In [1]: import numpy as np

In [2]: from numpy import linalg as LA

In [3]: np.set_printoptions(precision=1, suppress=True, linewidth=140)

In [4]: rnd = lambda a: np.round(a, 1) + 0

In [5]: r0 = np.array([-1, 1, 2, 2, 2])

In [6]: data = r0[np.abs(np.subtract.outer(np.arange(5), np.arange(5)))]

In [7]: data
Out[7]: 
array([[-1,  1,  2,  2,  2],
       [ 1, -1,  1,  2,  2],
       [ 2,  1, -1,  1,  2],
       [ 2,  2,  1, -1,  1],
       [ 2,  2,  2,  1, -1]])

In [8]: # symmetric

In [9]: print(np.all(LA.eigvalsh(data) > 0))
False

In [10]: LA.matrix_power(data, 2)
Out[10]: 
array([[14,  8,  3,  2,  4],
       [ 8, 11,  6,  1,  2],
       [ 3,  6, 11,  6,  3],
       [ 2,  1,  6, 11,  8],
       [ 4,  2,  3,  8, 14]])

In [11]: print(np.trace(data))
-5

In [12]: np.allclose(data @ data.T, data.T @ data)
Out[12]: True

In [13]: (data + data.T) / 2
Out[13]: 
array([[-1.,  1.,  2.,  2.,  2.],
       [ 1., -1.,  1.,  2.,  2.],
       [ 2.,  1., -1.,  1.,  2.],
       [ 2.,  2.,  1., -1.,  1.],
       [ 2.,  2.,  2.,  1., -1.]])

In [14]: J = np.load("test9.npy")

In [15]: rnd(J)
Out[15]: 
array([[-11.8,  -1.3, -15.6,  -3.9],
       [ -9.1,   9.4,   5.1,  14.2],
       [  4.1,   6.2,  15. ,  10.9],
       [-10.9,   9.2,   2.9,  13.7],
       [-15.5,   6.3,  -7.4,   8.1],
       [-15.5,   6.3,  -7.3,   8.2],
       [-12.8,  -0.3, -15.2,  -2.3],
       [-15.7,   4.7, -10.1,   5.5],
       [  6.8,   4.8,  15.8,   9. ],
       [-15.6,   5.6,  -8.5,   7.1],
       [ -8.2,   9.4,   6.2,  14.4],
       [-15.3,   6.7,  -6.5,   8.9],
       [-13.6,   8.4,  -1.6,  12. ],
       [ 11.1,  -9.2,  -2.5, -13.6],
       [ -7.5,  -4.4, -15.9,  -8.4],
       [ -1.5,  -7.3, -13.9, -12.3],
       [  6.7,   4.9,  15.8,   9.1],
       [ 14.6,  -2. ,  13.4,  -1.2],
       [-11.9,  -1.2, -15.6,  -3.8],
       [ -9.2,   9.4,   5. ,  14.2],
       [ 12.7,   0.4,  15.2,   2.5],
       [-15.5,   6.1,  -7.6,   7.9],
       [-11.7,   9.1,   1.7,  13.4]])

In [16]: # rows and columns are dependent

In [17]: Uu, sig, Vh = LA.svd(J)

In [18]: np.argmax(sig[:-1] / (sig[1:] + 1e-6)) + 1
Out[18]: np.int64(2)

In [19]: rnd(sig)
Out[19]: array([72.5, 62.8,  0. ,  0. ])

In [20]: out = Uu[:, :2] @ np.diag(sig[:2]) @ Vh[:2]

In [21]: print(rnd(np.abs(J - out).max()))
0.0

In [22]: LA.matrix_rank(out)
Out[22]: np.int64(2)

In [23]: rnd(LA.norm(J - out, 2)), rnd(sig[2])
Out[23]: (np.float64(0.0), np.float64(0.0))

In [24]: rnd(LA.norm(J - out) / LA.norm(J))
Out[24]: np.float64(0.0)

In [25]: LA.matrix_rank(J, rtol=0.05)
Out[25]: np.int64(2)

In [26]: rnd(out)
Out[26]: 
array([[-11.8,  -1.3, -15.6,  -3.9],
       [ -9.1,   9.4,   5.1,  14.2],
       [  4.1,   6.2,  15. ,  10.9],
       [-10.9,   9.2,   2.9,  13.7],
       [-15.5,   6.3,  -7.4,   8.1],
       [-15.5,   6.3,  -7.3,   8.2],
       [-12.8,  -0.3, -15.2,  -2.3],
       [-15.7,   4.7, -10.1,   5.5],
       [  6.8,   4.8,  15.8,   9. ],
       [-15.6,   5.6,  -8.5,   7.1],
       [ -8.2,   9.4,   6.2,  14.4],
       [-15.3,   6.7,  -6.5,   8.9],
       [-13.6,   8.4,  -1.6,  12. ],
       [ 11.1,  -9.2,  -2.5, -13.6],
       [ -7.5,  -4.4, -15.9,  -8.4],
       [ -1.5,  -7.3, -13.9, -12.3],
       [  6.7,   4.9,  15.8,   9.1],
       [ 14.6,  -2. ,  13.4,  -1.2],
       [-11.9,  -1.2, -15.6,  -3.8],
       [ -9.2,   9.4,   5. ,  14.2],
       [ 12.7,   0.4,  15.2,   2.5],
       [-15.5,   6.1,  -7.6,   7.9],
       [-11.7,   9.1,   1.7,  13.4]])

In [27]: D = LA.norm(J[:, None] - J[None], axis=-1)

In [28]: np.unravel_index(D.round(6).argmax(), D.shape)
Out[28]: (np.int64(6), np.int64(20))

In [29]: rnd(LA.norm(J, axis=1))
Out[29]: array([20., 20., 20., 20., 20., 20., 20., 20., 20., 20., 20., 20., 20., 20., 20., 20., 20., 20., 20., 20., 20., 20., 20.])

In [30]: np.flatnonzero(D[18] < D.mean() / 2)
Out[30]: array([ 0,  6, 14, 18])

In [31]: (D + 1e9 * np.eye(23)).round(6).argmin(axis=1)
Out[31]: array([18, 19, 16, 22,  5,  4, 18,  9, 16, 21,  1,  5, 22, 15,  0, 14,  8, 20,  0,  1, 17,  4,  3])

In [32]: rnd(D[:5, :5])
Out[32]: 
array([[ 0. , 29.7, 38.3, 27.6, 16.9],
       [29.7,  0. , 17.1,  2.9, 15.6],
       [38.3, 17.1,  0. , 19.7, 29.9],
       [27.6,  2.9, 19.7,  0. , 12.9],
       [16.9, 15.6, 29.9, 12.9,  0. ]])

In [33]: D[18].round(6).argsort(kind="stable")[:4]
Out[33]: array([18,  0,  6, 14])

In [34]: t3 = np.stack([J, 3 * J, J[::-1]])

In [35]: (t3 @ J.T).shape
Out[35]: (3, 23, 23)

In [36]: LA.matrix_rank(t3)
Out[36]: array([2, 2, 2])

In [37]: rnd(np.einsum("bij,cij->bc", t3, t3))
Out[37]: 
array([[ 9200. , 27600. ,  1008.6],
       [27600. , 82800. ,  3025.7],
       [ 1008.6,  3025.7,  9200. ]])

In [38]: vec = np.array([3, -3, -1, 1])

In [39]: (J @ vec).argmax()
Out[39]: np.int64(13)

In [40]: print(LA.norm(J @ vec) <= LA.norm(J, 2) * LA.norm(vec) + 1e-9)
True

In [41]: np.sign((J @ vec).round(6))
Out[41]: array([-1., -1., -1., -1., -1., -1., -1., -1., -1., -1., -1., -1., -1.,  1., -1.,  1., -1.,  1., -1., -1.,  1., -1., -1.])

In [42]: F = np.load("x.npy")

In [43]: F
Out[43]: 
array([[-30.3,  -9.2,  -4.1,   6.3,  -3.1,  16.1],
       [-29. ,  -9.5,  -3. ,   6.9,  -4.1,  15.9],
       [-21.3,  13.5,  10.2,  -8. ,  16.6, -15.4],
       [ 18.4,  -8.1,  -2.3,  -2.6, -17.9,   3.3],
       [ 19.9,  -8.6,  -4.1,  -2.4, -16. ,   4.1],
       [ 18.8,  -7.6,  -2.4,  -3.7, -16.5,   4.5],
       [ 18.2,  -8.7,  -2.3,  -3.4, -16.4,   4.3],
       [-21.8,  11.3,   9.1,  -6.8,  15.1, -15.2],
       [-23.5,  13.4,   8.9,  -7. ,  15.6, -12.7],
       [ 18.7,  -8.1,  -3.2,  -3.2, -18.2,   5.9],
       [-21. ,  12.8,   6.8,  -8. ,  14.4, -13.9],
       [ 16.3,  -6.9,  -3.6,  -2. , -17.8,   6. ],
       [-23.2,  10.6,   8.1,  -8.4,  15.3, -12.6],
       [-29.2,  -9.7,  -3.8,   5.1,  -3.4,  15. ],
       [ 19.1,  -6.3,  -2.9,  -2.9, -17.1,   2.6],
       [ 17. ,  -7.5,  -4. ,  -3.8, -17.8,   5.2],
       [ 17.8,  -7.4,  -3.1,  -2. , -15.2,   4.2],
       [-20.8,  13. ,   8.2,  -8.1,  16.2, -14. ],
       [-20.1,  11.1,   8.6,  -8.2,  16.5, -14.4],
       [-29.3,  -9.3,  -4.8,   7.6,  -3. ,  15.3],
       [-27. ,  -7.8,  -5.1,   6.3,  -2.3,  16.2],
       [-21. ,  12.4,  10.8,  -7.6,  17.6, -13.3],
       [-27.6,  -9.8,  -5. ,   9. ,  -4.3,  18.9],
       [-21.4,  10.9,   9.7,  -7.5,  18.5, -15.3],
       [ 20. ,  -6.2,  -2.7,  -3.2, -16.4,   5.3],
       [-19.8,  11.3,   9.5,  -9.9,  15.5, -13.9],
       [-21.7,  10.4,   9.4,  -9. ,  16.3, -14.1],
       [-29. ,  -9.9,  -5.5,   8. ,  -1.6,  15.5],
       [-28.4,  -9. ,  -5.6,   5.7,  -2.3,  14.9],
       [-30.8,  -9.7,  -5.7,   5.7,  -2.1,  16.6]])

In [44]: Ac = (F - F.mean(axis=0)) / F.std(axis=0)

In [45]: np.argwhere(np.abs(Ac) > 2)
Out[45]: array([], shape=(0, 2), dtype=int64)

In [46]: rnd(Ac.std(axis=0))
Out[46]: array([1., 1., 1., 1., 1., 1.])

In [47]: b = LA.lstsq(np.delete(Ac, 5, axis=1), Ac[:, 5])[0]

In [48]: np.abs(b).argmax()
Out[48]: np.int64(4)

In [49]: rnd(1 - np.var(Ac[:, 5] - np.delete(Ac, 5, axis=1) @ b))
Out[49]: np.float64(1.0)
